% ipython --no-banner

In [1]: import numpy as np

In [2]: np.set_printoptions(precision=4, suppress=True, linewidth=100, sign=" ")

In [3]: A = np.load("case14.npy")

In [4]: A
Out[4]: 
array([[ 3.9504, -0.0854, -1.4358,  2.5951],
       [-1.6973,  4.6074, -1.9272,  1.4845],
       [ 2.144 , -2.3844,  2.3006,  6.5353],
       [-2.7716, -3.0514, -4.8064,  5.6533]])

In [5]: x = np.array([2, -2, 1, 0])

In [6]: y = A @ x

In [7]: y
Out[7]: array([  6.6358, -14.5366,  11.3574,  -4.2468])

In [8]: np.round(np.linalg.solve(A, y + A[:, 0]), 4) + 0
Out[8]: array([ 3., -2.,  1.,  0.])

In [9]: Q, R = np.linalg.qr(A)

In [10]: np.abs(np.diag(R))
Out[10]: array([ 5.5466,  5.9564,  5.0758,  7.0158])

In [11]: Q @ R
Out[11]: 
array([[ 3.9504, -0.0854, -1.4358,  2.5951],
       [-1.6973,  4.6074, -1.9272,  1.4845],
       [ 2.144 , -2.3844,  2.3006,  6.5353],
       [-2.7716, -3.0514, -4.8064,  5.6533]])

In [12]: np.allclose(R.T @ R, A.T @ A)
Out[12]: True

In [13]: B = np.array([[0, 4, -7], [1, 7, 1]])

In [14]: Z = np.kron(B, A)

In [15]: print(Z.shape)
(8, 12)

In [16]: x = np.array([-1, -1, -2, -1])

In [17]: y = A @ x

In [18]: c, lr = np.zeros(4), 1 / np.linalg.norm(A, 2) ** 2

In [19]: for i in range(8):
    ...:     c -= lr * A.T @ (A @ c - y)
    ...:     if i % 2 == 0: print(i, round(np.linalg.norm(A @ c - y), 4))
    ...: 
0 9.2798
2 4.6925
4 2.9983
6 2.0934

In [20]: np.round(np.linalg.cond(A), 4)
Out[20]: np.float64(2.9154)

In [21]: u = np.array([0, 0, 2, 3])

In [22]: B = A + np.outer(u, np.eye(4)[3])

In [23]: np.round(np.linalg.det(B) / np.linalg.det(A), 4), round(1 + np.linalg.solve(A, u)[3], 4)
Out[23]: (np.float64(1.3135), np.float64(1.3135))

In [24]: np.linalg.matrix_rank(np.linalg.inv(B) - np.linalg.inv(A), tol=1e-8)
Out[24]: np.int64(1)

In [25]: print(np.linalg.matrix_rank(B - A))
1

In [26]: print(B)
[[ 3.9504 -0.0854 -1.4358  2.5951]
 [-1.6973  4.6074 -1.9272  1.4845]
 [ 2.144  -2.3844  2.3006  8.5353]
 [-2.7716 -3.0514 -4.8064  8.6533]]

In [27]: K = np.array([[-1.0, 1.0, 0.0, 0.0],
    ...:     [0.0, -1.0, 1.0, 0.0],
    ...:     [0.0, 0.0, -1.0, 1.0],
    ...:     [0.0, 0.0, 0.0, -1.0]])

In [28]: K
Out[28]: 
array([[-1.,  1.,  0.,  0.],
       [ 0., -1.,  1.,  0.],
       [ 0.,  0., -1.,  1.],
       [ 0.,  0.,  0., -1.]])

In [29]: P = np.triu(np.array([[-6, -1, -9, -1], [3, -4, -4, -6], [5, -3, 7, -3], [4, 8, -4, 9]]), 1) + np.eye(4)

In [30]: B = P @ K @ np.linalg.inv(P)

In [31]: print(np.trace(B), np.trace(K))
-4.0 -4.0

In [32]: B
Out[32]: 
array([[-1.,  1.,  3.,  6.],
       [ 0., -1.,  1., -1.],
       [ 0.,  0., -1.,  1.],
       [ 0.,  0.,  0., -1.]])

In [33]: print(np.round(np.linalg.det(B), 4))
1.0

In [34]: np.prod(np.diag(K)), np.round(np.linalg.det(K), 4)
Out[34]: (np.float64(1.0), np.float64(1.0))

In [35]: [int(np.linalg.matrix_rank(np.linalg.matrix_power(K, p))) for p in range(1, 5)]
Out[35]: [4, 4, 4, 4]

In [36]: np.einsum("ii->", K)
Out[36]: np.float64(-4.0)

In [37]: print(np.round(np.linalg.det(K.T), 4))
1.0

In [38]: np.linalg.eigvals(K)
Out[38]: array([-1., -1., -1., -1.])

In [39]: J = np.array([[0, -1], [-2, 0]])

In [40]: B = J / np.sqrt((J ** 2).mean(axis=1, keepdims=True))

In [41]: np.linalg.matrix_rank(B) == np.linalg.matrix_rank(J)
Out[41]: np.True_

In [42]: B[1]
Out[42]: array([-1.4142,  0.    ])

In [43]: print(np.linalg.matrix_rank(J - J.mean(axis=1, keepdims=True)))
1

In [44]: Q, vecs = np.linalg.qr(J[:, :1])[0], np.linalg.qr(J[:, 1:])[0]

In [45]: sigma = np.linalg.svd(Q.T @ vecs, compute_uv=False)

In [46]: (sigma > 0.9).sum()
Out[46]: np.int64(0)

In [47]: np.round(np.linalg.norm(Q @ Q.T - vecs @ vecs.T, 2), 4)
Out[47]: np.float64(1.0)

In [48]: sigma
Out[48]: array([ 0.])

In [49]: np.degrees(np.arccos(sigma.clip(0, 1)))
Out[49]: array([ 90.])

In [50]: w, vecs = np.linalg.eig(J)

In [51]: np.prod(w)
Out[51]: np.float64(-2.0)

In [52]: print(w)
[ 1.4142 -1.4142]

In [53]: x = np.array([0, 3])

In [54]: y = J @ x

In [55]: c, lr = np.zeros(2), 1 / np.linalg.norm(J, 2) ** 2

In [56]: for i in range(12):
    ...:     c -= lr * J.T @ (J @ c - y)
    ...:     if i % 2 == 0: print(i, round(np.linalg.norm(J @ c - y), 4))
    ...: 
0 2.25
2 1.2656
4 0.7119
6 0.4005
8 0.2253
10 0.1267

In [57]: np.round(np.linalg.cond(J), 4)
Out[57]: np.float64(2.0)

In [58]: E = np.array([[1, 0, 0, 0], [2, -1, 0, 2], [2, -1, 1, -1], [2, -1, 1, -1]])

In [59]: E
Out[59]: 
array([[ 1,  0,  0,  0],
       [ 2, -1,  0,  2],
       [ 2, -1,  1, -1],
       [ 2, -1,  1, -1]])

In [60]: np.linalg.matrix_rank(E, rtol=0.1)
Out[60]: np.int64(3)

In [61]: left, sigma, VT = np.linalg.svd(E)

In [62]: vecs = VT[:(sigma > 1e-8).sum()]

In [63]: rng = np.random.default_rng(182)

In [64]: x = E[2] + 5 * E[1] + rng.integers(2) * np.eye(4)[3]

In [65]: x
Out[65]: array([12., -6.,  1., 10.])

In [66]: np.linalg.matrix_rank(np.vstack([E, x]))
Out[66]: np.int64(4)

In [67]: np.diag(vecs.T @ vecs)
Out[67]: array([ 1.    ,  0.7143,  0.3571,  0.9286])

In [68]: round(np.linalg.norm(x - vecs.T @ vecs @ x), 4)
Out[68]: np.float64(0.2673)

In [69]: lab = rng.permutation(4)

In [70]: lab
Out[70]: array([ 3,  0,  1,  2])

In [71]: B = E[lab][:, lab]

In [72]: np.trace(B)
Out[72]: np.int64(0)

In [73]: print(np.round(np.sort(np.abs(np.linalg.eigvals(B))), 4) + 0)
[ 0.      1.      1.4142  1.4142]

In [74]: np.round(np.linalg.det(B), 4), np.round(np.linalg.det(E[lab]), 4)
Out[74]: (np.float64(0.0), np.float64(0.0))

In [75]: B
Out[75]: 
array([[-1,  2, -1,  1],
       [ 0,  1,  0,  0],
       [ 2,  2, -1,  0],
       [-1,  2, -1,  1]])

In [76]: np.allclose(B, E)
Out[76]: False

In [77]: np.round(E @ np.linalg.pinv(E) @ E, 4) + 0
Out[77]: 
array([[ 1.,  0.,  0.,  0.],
       [ 2., -1.,  0.,  2.],
       [ 2., -1.,  1., -1.],
       [ 2., -1.,  1., -1.]])

In [78]: np.allclose(E[:-1].T @ np.linalg.lstsq(E[:-1].T, E[-1])[0], E[-1])
Out[78]: True

In [79]: np.round(np.poly(E), 4) + 0
Out[79]: array([ 1.,  0.,  1., -2.,  0.])

In [80]: np.round(np.linalg.eigvals(E).sum().real, 4)
Out[80]: np.float64(-0.0)

In [81]: np.einsum("ii->", E)
Out[81]: np.int64(0)

In [82]: feats = np.load("x.npy")

In [83]: feats
Out[83]: 
array([[ 0, -3,  1],
       [ 0,  0, -3],
       [ 0,  0,  0]])

In [84]: np.round(np.abs(np.linalg.eigvals(feats)).max(), 4)
Out[84]: np.float64(0.0)
